>>> import numpy as np
>>> np.set_printoptions(precision=3, suppress=True, linewidth=160, floatmode="fixed")
>>> J = np.load("w.npy")
>>> J
array([[-1.000,  5.000,  0.000,  0.000,  0.000,  0.000,  0.000,  0.000,  0.000,  0.000],
       [ 5.000, -4.000,  5.000,  0.000,  0.000,  0.000,  0.000,  0.000,  0.000,  0.000],
       [ 0.000,  5.000, -5.000,  5.000,  0.000,  0.000,  0.000,  0.000,  0.000,  0.000],
       [ 0.000,  0.000,  5.000,  3.000,  5.000,  0.000,  0.000,  0.000,  0.000,  0.000],
       [ 0.000,  0.000,  0.000,  5.000, -5.000,  5.000,  0.000,  0.000,  0.000,  0.000],
       [ 0.000,  0.000,  0.000,  0.000,  5.000,  4.000,  5.000,  0.000,  0.000,  0.000],
       [ 0.000,  0.000,  0.000,  0.000,  0.000,  5.000, -7.000,  5.000,  0.000,  0.000],
       [ 0.000,  0.000,  0.000,  0.000,  0.000,  0.000,  5.000, -3.000,  5.000,  0.000],
       [ 0.000,  0.000,  0.000,  0.000,  0.000,  0.000,  0.000,  5.000, -2.000,  5.000],
       [ 0.000,  0.000,  0.000,  0.000,  0.000,  0.000,  0.000,  0.000,  5.000,  0.000]])
>>> round(float(np.linalg.eigvalsh(J).min()), 3)
-12.741
>>> np.all(np.linalg.eigvalsh(J) > 0)
np.False_
>>> data = np.loadtxt("test3.csv", delimiter=",")
>>> data
array([[ 2.000,  1.000,  0.000,  0.000,  1.000, -2.000,  1.000,  3.000, -2.000, -1.000, -2.000,  0.000],
       [-3.000, -1.000, -3.000,  3.000,  3.000,  3.000,  2.000,  2.000,  1.000,  2.000, -3.000,  1.000],
       [-3.000, -3.000, -3.000, -2.000, -1.000,  3.000,  0.000, -3.000, -3.000,  3.000, -2.000,  1.000],
       [ 3.000,  1.000,  3.000, -1.000,  3.000, -3.000, -3.000,  1.000,  0.000,  1.000,  2.000,  1.000],
       [-1.000,  2.000,  3.000,  3.000, -2.000,  1.000, -2.000,  0.000, -1.000,  1.000,  1.000, -2.000],
       [ 0.000, -2.000,  1.000,  0.000,  1.000,  0.000,  2.000, -3.000, -1.000, -2.000, -2.000, -3.000]])
>>> out = np.array([[3, 1],
...     [0, 1],
...     [1, 1],
...     [1, 1],
...     [2, 2],
...     [2, 3],
...     [2, 1],
...     [1, 2],
...     [3, 0],
...     [1, 0],
...     [1, 0],
...     [1, 2]])
>>> print(np.einsum("ij->j", data))
[-2.000 -2.000  1.000  3.000  5.000  2.000  0.000  0.000 -6.000  4.000 -6.000 -2.000]
>>> out.T @ data.T
array([[  0.000,  12.000, -20.000,  10.000,  -6.000,  -6.000],
       [  6.000,  19.000,  -8.000,   4.000,   0.000,  -9.000]])
>>> np.linalg.matrix_rank(data @ out)
np.int64(2)
>>> print(np.einsum("ik,kj->ji", data, out))
[[  0.000  12.000 -20.000  10.000  -6.000  -6.000]
 [  6.000  19.000  -8.000   4.000   0.000  -9.000]]
>>> np.einsum("ij,ij->i", data, data)
array([29.000, 69.000, 73.000, 54.000, 39.000, 37.000])
>>> W0 = np.load("case8.npy")
>>> W0
array([[0, 1, 1, 0, 1, 1, 0, 0],
       [1, 0, 1, 0, 1, 1, 0, 0],
       [1, 1, 0, 0, 1, 1, 0, 0],
       [0, 0, 0, 0, 0, 0, 1, 1],
       [1, 1, 1, 0, 0, 0, 0, 0],
       [1, 1, 1, 0, 0, 0, 0, 0],
       [0, 0, 0, 1, 0, 0, 0, 1],
       [0, 0, 0, 1, 0, 0, 1, 0]])
>>> evals, V = np.linalg.eigh(W0)
>>> x0 = np.array([1, 1, 3, 3, 2, 3, 2, 3])
>>> np.abs(W0).sum(axis=1).max(), np.round(np.abs(evals).max(), 3)
(np.int64(4), np.float64(3.646))
>>> x0 @ W0 @ x0
np.int64(106)
>>> print(np.round(np.sort(np.linalg.eigvals(W0).real), 3) + 0)
[-1.646 -1.000 -1.000 -1.000 -1.000  0.000  2.000  3.646]
>>> print(W0 @ W0)
[[4 3 3 0 2 2 0 0]
 [3 4 3 0 2 2 0 0]
 [3 3 4 0 2 2 0 0]
 [0 0 0 2 0 0 1 1]
 [2 2 2 0 3 3 0 0]
 [2 2 2 0 3 3 0 0]
 [0 0 0 1 0 0 2 1]
 [0 0 0 1 0 0 1 2]]
>>> round(np.linalg.det(W0), 3)
np.float64(0.0)
>>> (np.linalg.matrix_power((W0 != 0) + (W0.T != 0) + np.eye(8), 8) > 0).astype(int)
array([[1, 1, 1, 0, 1, 1, 0, 0],
       [1, 1, 1, 0, 1, 1, 0, 0],
       [1, 1, 1, 0, 1, 1, 0, 0],
       [0, 0, 0, 1, 0, 0, 1, 1],
       [1, 1, 1, 0, 1, 1, 0, 0],
       [1, 1, 1, 0, 1, 1, 0, 0],
       [0, 0, 0, 1, 0, 0, 1, 1],
       [0, 0, 0, 1, 0, 0, 1, 1]])
>>> print([round(float(np.linalg.det(W0[:i, :i])), 2) + 0 for i in range(1, 9)])
[0.0, -1.0, 2.0, 0.0, 0.0, 0.0, 0.0, 0.0]
>>> Uu, sig, Vt = np.linalg.svd(W0)
>>> V = Vt[:(sig > 1e-8).sum()]
>>> rng = np.random.default_rng(66)
>>> x0 = W0[2] + -1 * W0[5] + rng.integers(2) * np.eye(8)[5]
>>> print(x0)
[ 0.000  0.000 -1.000  0.000  1.000  2.000  0.000  0.000]
>>> np.linalg.matrix_rank(np.vstack([W0, x0]))
np.int64(8)
>>> np.diag(V.T @ V)
array([1.000, 1.000, 1.000, 1.000, 0.500, 0.500, 1.000, 1.000])
>>> np.round(V.T @ V, 3) + 0
array([[1.000, 0.000, 0.000, 0.000, 0.000, 0.000, 0.000, 0.000],
       [0.000, 1.000, 0.000, 0.000, 0.000, 0.000, 0.000, 0.000],
       [0.000, 0.000, 1.000, 0.000, 0.000, 0.000, 0.000, 0.000],
       [0.000, 0.000, 0.000, 1.000, 0.000, 0.000, 0.000, 0.000],
       [0.000, 0.000, 0.000, 0.000, 0.500, 0.500, 0.000, 0.000],
       [0.000, 0.000, 0.000, 0.000, 0.500, 0.500, 0.000, 0.000],
       [0.000, 0.000, 0.000, 0.000, 0.000, 0.000, 1.000, 0.000],
       [0.000, 0.000, 0.000, 0.000, 0.000, 0.000, 0.000, 1.000]])
>>> np.round(np.linalg.norm(x0 - V.T @ V @ x0), 3)
np.float64(0.707)
>>> mat = np.loadtxt("mat.csv", delimiter=",")
>>> mat
array([[ 0.515,  0.123,  0.001,  0.196, -0.142,  0.155,  0.372, -0.097, -0.069],
       [ 0.123,  0.949,  0.078, -0.033,  0.037,  0.025, -0.104,  0.028,  0.111],
       [ 0.001,  0.078,  0.690, -0.066, -0.005, -0.254,  0.041, -0.014, -0.370],
       [ 0.196, -0.033, -0.066,  0.907,  0.056, -0.117, -0.141,  0.036, -0.051],
       [-0.142,  0.037, -0.005,  0.056,  0.959,  0.041,  0.109, -0.029, -0.026],
       [ 0.155,  0.025, -0.254, -0.117,  0.041,  0.743, -0.085,  0.020, -0.281],
       [ 0.372, -0.104,  0.041, -0.141,  0.109, -0.085,  0.710,  0.076,  0.102],
       [-0.097,  0.028, -0.014,  0.036, -0.029,  0.020,  0.076,  0.980, -0.030],
       [-0.069,  0.111, -0.370, -0.051, -0.026, -0.281,  0.102, -0.030,  0.548]])
>>> np.linalg.matrix_rank(mat, rtol=0.1)
np.int64(7)
>>> print(np.round(np.linalg.norm(mat, 2) / np.linalg.norm(mat), 3))
0.378
